$ ipython --no-banner

In [1]: import numpy as np

In [2]: np.set_printoptions(precision=4, suppress=True, linewidth=100, floatmode="fixed")

In [3]: def rd(a):
   ...:     return np.round(a, 4) + 0
   ...: 

In [4]: E = np.load("out12.npy")

In [5]: rd(E)
Out[5]: 
array([[-0.9487, -0.2568],
       [ 0.0000, -0.5836],
       [ 0.3162, -0.7704]])

In [6]: print(rd(E.T @ E))
[[1.0000 0.0000]
 [0.0000 1.0000]]

In [7]: rd(np.linalg.pinv(E))
Out[7]: 
array([[-0.9487,  0.0000,  0.3162],
       [-0.2568, -0.5836, -0.7704]])

In [8]: print(rd(np.linalg.norm(E) ** 2 / np.linalg.norm(E, 2) ** 2))
2.0

In [9]: rd(np.linalg.norm(E, axis=0))
Out[9]: array([1.0000, 1.0000])

In [10]: np.linalg.norm(E, axis=1).argmax()
Out[10]: np.int64(0)

In [11]: rd(np.linalg.norm(E, "nuc"))
Out[11]: np.float64(2.0)

In [12]: print(rd(np.linalg.norm(E, axis=1)))
[0.9828 0.5836 0.8327]

In [13]: x = np.array([1, -2])

In [14]: y = E @ x

In [15]: rd(np.linalg.solve(E.T @ E, E.T @ y))
Out[15]: array([ 1.0000, -2.0000])

In [16]: rng = np.random.default_rng(76739)

In [17]: y = y + 0.3 * rng.normal(size=3)

In [18]: rd(y)
Out[18]: array([-0.4125,  0.7762,  2.4402])

In [19]: b, *_ = np.linalg.lstsq(E, y)

In [20]: rd(E.T @ (y - E @ b))
Out[20]: array([0.0000, 0.0000])

In [21]: rd(np.linalg.norm(y - E @ b))
Out[21]: np.float64(0.6446)

In [22]: b.round()
Out[22]: array([ 1.0000, -2.0000])

In [23]: mat = np.loadtxt("run13.csv", delimiter=",")

In [24]: print(mat)
[[1.0000 3.0000 3.0000]
 [3.0000 1.0000 3.0000]
 [3.0000 3.0000 1.0000]]

In [25]: lab = rng.permutation(3)

In [26]: out = mat[:, lab] * rng.choice([-1, 1], 3)

In [27]: print(out)
[[3.0000 3.0000 1.0000]
 [3.0000 1.0000 3.0000]
 [1.0000 3.0000 3.0000]]

In [28]: left, _, VT = np.linalg.svd(mat.T @ out)

In [29]: lab
Out[29]: array([2, 1, 0])

In [30]: rd(np.linalg.lstsq(mat, out)[0])
Out[30]: 
array([[0.0000, 0.0000, 1.0000],
       [0.0000, 1.0000, 0.0000],
       [1.0000, 0.0000, 0.0000]])

In [31]: M = np.load("layer17.npy")

In [32]: M
Out[32]: 
array([[-19,  -5,   0,  -9],
       [ -3, -29,  -8,  -8],
       [  7,   6,  -5,   2],
       [  0,  -2,  -4,   7]])

In [33]: lab = rng.permutation(4)

In [34]: lab
Out[34]: array([0, 3, 2, 1])

In [35]: out = M[lab][:, lab]

In [36]: np.allclose(out, M)
Out[36]: False

In [37]: print(np.trace(out))
-46

In [38]: rd(np.linalg.det(out)), rd(np.linalg.det(M[lab]))
Out[38]: (np.float64(-28934.0), np.float64(28934.0))

In [39]: np.diag(out)
Out[39]: array([-19,   7,  -5, -29])

In [40]: print(rd(np.sort(np.abs(np.linalg.eigvals(out)))))
[ 7.0974  7.7139 19.4629 27.1536]
